% ipython --no-banner

In [1]: import numpy as np

In [2]: np.set_printoptions(precision=2, suppress=True, linewidth=100)

In [3]: tidy = lambda a: np.round(a, 2) + 0

In [4]: data = np.load("layer16.npy")

In [5]: data
Out[5]: 
array([[0, 3, 0, 3, 3],
       [0, 0, 2, 3, 3],
       [0, 0, 0, 2, 2],
       [0, 0, 0, 0, 0],
       [0, 0, 0, 0, 0]])

In [6]: np.abs(np.diag(np.linalg.qr(data)[1])) > 1e-9
Out[6]: array([False, False, False, False, False])

In [7]: tidy(np.trace(np.linalg.pinv(data) @ data))
Out[7]: np.float64(3.0)

In [8]: tidy(data @ np.linalg.pinv(data) @ data)
Out[8]: 
array([[0., 3., 0., 3., 3.],
       [0., 0., 2., 3., 3.],
       [0., 0., 0., 2., 2.],
       [0., 0., 0., 0., 0.],
       [0., 0., 0., 0., 0.]])

In [9]: np.linalg.lstsq(data[:-1].T, data[-1])[2]
Out[9]: np.int32(3)

In [10]: Uu, sv, Vh = np.linalg.svd(data)

In [11]: evecs = Vh[:(sv > 1e-8).sum()]

In [12]: rng = np.random.default_rng(75624)

In [13]: vec = data[4] + -1 * data[2] + rng.integers(2) * np.eye(5)[4]

In [14]: vec
Out[14]: array([ 0.,  0.,  0., -2., -2.])

In [15]: tidy(evecs.T @ evecs)
Out[15]: 
array([[0. , 0. , 0. , 0. , 0. ],
       [0. , 1. , 0. , 0. , 0. ],
       [0. , 0. , 1. , 0. , 0. ],
       [0. , 0. , 0. , 0.5, 0.5],
       [0. , 0. , 0. , 0.5, 0.5]])

In [16]: print(tidy(np.diag(evecs.T @ evecs)))
[0.  1.  1.  0.5 0.5]

In [17]: np.allclose(evecs.T @ evecs @ vec, vec)
Out[17]: True

In [18]: np.linalg.matrix_rank(np.vstack([data, vec]))
Out[18]: np.int64(3)

In [19]: tidy(np.sort(np.linalg.eigvals(data)))
Out[19]: array([0., 0., 0., 0., 0.])

In [20]: [int(np.linalg.matrix_rank(np.linalg.matrix_power(data, p))) for p in range(1, 6)]
Out[20]: [3, 2, 1, 0, 0]

In [21]: data @ data
Out[21]: 
array([[0, 0, 6, 9, 9],
       [0, 0, 0, 4, 4],
       [0, 0, 0, 0, 0],
       [0, 0, 0, 0, 0],
       [0, 0, 0, 0, 0]])
